% ipython --no-banner

In [1]: import numpy as np

In [2]: np.set_printoptions(precision=1, suppress=True, linewidth=200, sign=" ")

In [3]: K = np.loadtxt("block18.csv", delimiter=",")

In [4]: print(K)
[[ 1.   0.   0.   0.   0.   0. ]
 [ 0.   1.   0.   0.   0.   0. ]
 [ 0.   0.   1.   0.   0.   0. ]
 [ 0.   0.   0.   0.7 -0.7  0. ]
 [ 0.   0.   0.   0.7  0.7  0. ]
 [ 0.   0.   0.   0.   0.   1. ]]

In [5]: q, evecs = np.linalg.qr(K[:, :5])[0], np.linalg.qr(K[:, 5:])[0]

In [6]: sig = np.linalg.svd(q.T @ evecs, compute_uv=False)

In [7]: print(sig)
[ 0.]

In [8]: print(np.degrees(np.arccos(sig.clip(0, 1))))
[ 90.]

In [9]: data = np.load("dump.npy")

In [10]: print(data)
[[ 0.  0.  0. -3. -3.  1.  3. -1.]
 [ 0.  0.  0.  3. -2. -3. -1.  3.]
 [ 0.  0.  0. -1. -3. -3.  2.  2.]
 [-3.  3. -1.  0.  0.  0.  0.  0.]
 [-3. -2. -3.  0.  0.  0.  0.  0.]
 [ 1. -3. -3.  0.  0.  0.  0.  0.]
 [ 3. -1.  2.  0.  0.  0.  0.  0.]
 [-1.  3.  2.  0.  0.  0.  0.  0.]]

In [11]: w, evecs = np.linalg.eigvalsh(data)
Traceback (most recent call last):
  Cell In[11], line 1
    w, evecs = np.linalg.eigvalsh(data)
ValueError: too many values to unpack (expected 2)


In [12]: w, evecs = np.linalg.eigh(data)

In [13]: print((w > 1e-8).sum(), (w < -1e-8).sum())
3 3

In [14]: print(np.round(evecs @ np.diag(w) @ evecs.T, 1) + 0)
[[ 0.  0.  0. -3. -3.  1.  3. -1.]
 [ 0.  0.  0.  3. -2. -3. -1.  3.]
 [ 0.  0.  0. -1. -3. -3.  2.  2.]
 [-3.  3. -1.  0.  0.  0.  0.  0.]
 [-3. -2. -3.  0.  0.  0.  0.  0.]
 [ 1. -3. -3.  0.  0.  0.  0.  0.]
 [ 3. -1.  2.  0.  0.  0.  0.  0.]
 [-1.  3.  2.  0.  0.  0.  0.  0.]]

In [15]: print(np.linalg.eigvalsh(data + -1 * np.eye(8)))
[-7.8 -7.4 -2.3 -1.  -1.   0.3  5.4  5.8]

In [16]: print(np.round(evecs.T @ data @ evecs, 1) + 0)
[[-6.8  0.   0.   0.   0.   0.   0.   0. ]
 [ 0.  -6.4  0.   0.   0.   0.   0.   0. ]
 [ 0.   0.  -1.3  0.   0.   0.   0.   0. ]
 [ 0.   0.   0.   0.   0.   0.   0.   0. ]
 [ 0.   0.   0.   0.   0.   0.   0.   0. ]
 [ 0.   0.   0.   0.   0.   1.3  0.   0. ]
 [ 0.   0.   0.   0.   0.   0.   6.4  0. ]
 [ 0.   0.   0.   0.   0.   0.   0.   6.8]]

In [17]: print(np.round(np.linalg.eigvalsh(data @ data), 1) + 0)
[  0.    0.    1.8   1.8  40.4  40.4  45.8  45.8]

In [18]: print(w.round(1) + 0)
[-6.8 -6.4 -1.3  0.   0.   1.3  6.4  6.8]

In [19]: print(np.round(evecs.T @ evecs, 1) + 0)
[[ 1.  0.  0.  0.  0.  0.  0.  0.]
 [ 0.  1.  0.  0.  0.  0.  0.  0.]
 [ 0.  0.  1.  0.  0.  0.  0.  0.]
 [ 0.  0.  0.  1.  0.  0.  0.  0.]
 [ 0.  0.  0.  0.  1.  0.  0.  0.]
 [ 0.  0.  0.  0.  0.  1.  0.  0.]
 [ 0.  0.  0.  0.  0.  0.  1.  0.]
 [ 0.  0.  0.  0.  0.  0.  0.  1.]]

In [20]: E = np.load("m.npy")

In [21]: print(E.round(1) + 0)
[[-0.8 -0.2 -0.5]
 [ 0.2 -1.   0. ]
 [-0.5 -0.1  0.9]]

In [22]: left, sig = np.linalg.svd(K)
Traceback (most recent call last):
  Cell In[22], line 1
    left, sig = np.linalg.svd(K)
ValueError: too many values to unpack (expected 2)


In [23]: left, sig, Vt = np.linalg.svd(K, full_matrices=False)

In [24]: print(np.round(left.T @ K @ Vt.T, 1) + 0)
[[ 1.  0.  0.  0.  0.  0.]
 [ 0.  1.  0.  0.  0.  0.]
 [ 0.  0.  1.  0.  0.  0.]
 [ 0.  0.  0.  1.  0.  0.]
 [ 0.  0.  0.  0.  1.  0.]
 [ 0.  0.  0.  0.  0.  1.]]

In [25]: print(np.allclose(left * sig @ Vt, K))
True

In [26]: print(left.shape, sig.shape, Vt.shape)
(6, 6) (6,) (6, 6)

In [27]: print(round(np.sqrt((sig ** 2).sum()), 1), round(np.linalg.norm(K), 1))
2.4 2.4

In [28]: print((sig > 1e-8).sum())
6

In [29]: print(Vt @ Vt.T)
[[ 1.  0.  0.  0.  0.  0.]
 [ 0.  1.  0.  0.  0.  0.]
 [ 0.  0.  1.  0.  0.  0.]
 [ 0.  0.  0.  1.  0.  0.]
 [ 0.  0.  0.  0.  1.  0.]
 [ 0.  0.  0.  0.  0.  1.]]

In [30]: left, sig, Vt = np.linalg.svd(data)

In [31]: evecs = Vt[:(sig > 1e-8).sum()]

In [32]: rng = np.random.default_rng(71)

In [33]: vec = data[0] + 5 * data[4] + rng.integers(2) * np.eye(8)[2]

In [34]: print(vec)
[-15. -10. -14.  -3.  -3.   1.   3.  -1.]

In [35]: print(np.diag(evecs.T @ evecs))
[ 1.   1.   1.   0.7  0.9  0.7  0.4  0.3]

In [36]: print(np.linalg.matrix_rank(np.vstack([data, vec])))
6

In [37]: print(np.round(evecs.T @ evecs, 1) + 0)
[[ 1.   0.   0.   0.   0.   0.   0.   0. ]
 [ 0.   1.   0.   0.   0.   0.   0.   0. ]
 [ 0.   0.   1.   0.   0.   0.   0.   0. ]
 [ 0.   0.   0.   0.7 -0.1  0.1 -0.4  0.2]
 [ 0.   0.   0.  -0.1  0.9 -0.1 -0.2 -0.1]
 [ 0.   0.   0.   0.1 -0.1  0.7 -0.1 -0.4]
 [ 0.   0.   0.  -0.4 -0.2 -0.1  0.4  0. ]
 [ 0.   0.   0.   0.2 -0.1 -0.4  0.   0.3]]

In [38]: print(round(float(np.linalg.norm(vec - evecs.T @ evecs @ vec)), 1))
0.0
